>>> import numpy as np
>>> np.set_printoptions(suppress=True, linewidth=140)
>>> def rnd(a):
...     return np.round(a, 1) + 0
... 
>>> data = np.diag(np.array([2, -1, -3])) + 5 * np.eye(3, k=1) + 5 * np.eye(3, k=-1)
>>> data
array([[ 2.,  5.,  0.],
       [ 5., -1.,  5.],
       [ 0.,  5., -3.]])
>>> u, v = data[0], data[1]
>>> u @ u
np.float64(29.0)
>>> pr = (u @ v) / (u @ u) * u
>>> rnd(pr)
array([0.3, 0.9, 0. ])
>>> np.linalg.matrix_rank(np.outer(u, v))
np.int64(1)
>>> K = np.load("mat.npy")
>>> K
array([[25, 10, 15, 20],
       [10,  4,  6,  8],
       [15,  6,  9, 12],
       [20,  8, 12, 16]])
>>> rng = np.random.default_rng(4147)
>>> M2 = K + rng.integers(-2, 3, (4, 1)) @ rng.integers(-2, 3, (1, 4))
>>> M2
array([[23, 11, 14, 22],
       [ 6,  6,  4, 12],
       [17,  5, 10, 10],
       [16, 10, 10, 20]])
>>> M2 - K
array([[-2,  1, -1,  2],
       [-4,  2, -2,  4],
       [ 2, -1,  1, -2],
       [-4,  2, -2,  4]])
>>> rnd(np.linalg.svd(M2 - K, compute_uv=False))
array([10.,  0.,  0.,  0.])
>>> E = np.load("run10.npy")
>>> E
array([[0, 1, 0, 0],
       [1, 0, 0, 0],
       [0, 0, 0, 0],
       [0, 0, 0, 0]])
>>> vals, V = np.linalg.eigh(E)
>>> x = np.array([1, 0, 1, 1])
>>> rnd(np.linalg.eigvalsh(E[1:, 1:]))
array([0., 0., 0.])
>>> x @ E @ x
np.int64(0)
>>> X = np.loadtxt("layer10.csv", delimiter=",")
>>> X
array([[4., 1., 0.],
       [0., 4., 1.],
       [0., 0., 4.]])
>>> [int(np.linalg.matrix_rank(np.linalg.matrix_power(X, p))) for p in range(1, 4)]
[3, 3, 3]
>>> rnd(np.sort(np.linalg.eigvals(X)))
array([4., 4., 4.])
>>> rnd(np.linalg.matrix_power(X - np.diag(np.diag(X)), 3))
array([[0., 0., 0.],
       [0., 0., 0.],
       [0., 0., 0.]])
>>> X @ X
array([[16.,  8.,  1.],
       [ 0., 16.,  8.],
       [ 0.,  0., 16.]])
>>> Q, V = np.linalg.qr(X[:, :2])[0], np.linalg.qr(X[:, 2:])[0]
>>> sv = np.linalg.svd(Q.T @ V, compute_uv=False)
>>> (sv > 0.9).sum()
np.int64(0)
>>> rnd(sv)
array([0.2])
>>> W0 = np.load("a.npy")
>>> W0
array([[ 0,  2,  0],
       [ 0,  5,  0],
       [ 0,  3,  0],
       [15,  0, 14],
       [ 0,  4,  0],
       [ 0,  6,  0],
       [33,  0, 29],
       [ 3,  1,  4],
       [ 0,  6,  0],
       [15,  0, 14],
       [ 0,  6,  0],
       [ 3,  1,  4]])
>>> z = W0[:, 0] > np.median(W0[:, 0])
>>> u = W0[z].mean(axis=0) - W0[~z].mean(axis=0)
>>> z.astype(int)
array([0, 0, 0, 1, 0, 0, 1, 1, 0, 1, 0, 1])
>>> Ac = (W0 - W0.mean(axis=0)) / W0.std(axis=0)
>>> np.argwhere(np.abs(Ac) > 2)
array([[6, 0],
       [6, 2]])
>>> b = np.linalg.lstsq(np.delete(Ac, 2, axis=1), Ac[:, 2])[0]
>>> np.abs(b).argmax()
np.int64(0)
>>> d = np.linalg.norm(W0[:, None] - W0[None], axis=-1)
>>> (d + 1e9 * np.eye(12)).round(6).argmin(axis=1)
array([ 2,  4,  0,  9,  1,  8,  3, 11,  5,  3,  5,  7])
>>> d.mean(axis=1).argmax()
np.int64(6)
>>> rnd(d[3])
array([20.6, 21.1, 20.7,  0. , 20.9, 21.4, 23.4, 15.7, 21.4,  0. , 21.4, 15.7])
>>> d[3].round(6).argsort(kind="stable")[:4]
array([ 3,  9,  7, 11])
>>> rnd(np.linalg.norm(W0, axis=1))
array([ 2. ,  5. ,  3. , 20.5,  4. ,  6. , 43.9,  5.1,  6. , 20.5,  6. ,  5.1])
>>> rnd(d[:5, :5])
array([[ 0. ,  3. ,  1. , 20.6,  2. ],
       [ 3. ,  0. ,  2. , 21.1,  1. ],
       [ 1. ,  2. ,  0. , 20.7,  1. ],
       [20.6, 21.1, 20.7,  0. , 20.9],
       [ 2. ,  1. ,  1. , 20.9,  0. ]])
>>> rnd(np.linalg.norm(W0 - W0.mean(axis=0), axis=1))
array([ 7.9,  8.2,  7.9, 12.9,  8. ,  8.5, 36.1,  3.6,  8.5, 12.9,  8.5,  3.6])
>>> np.flatnonzero(d[3] < d.mean() / 2)
array([3, 9])
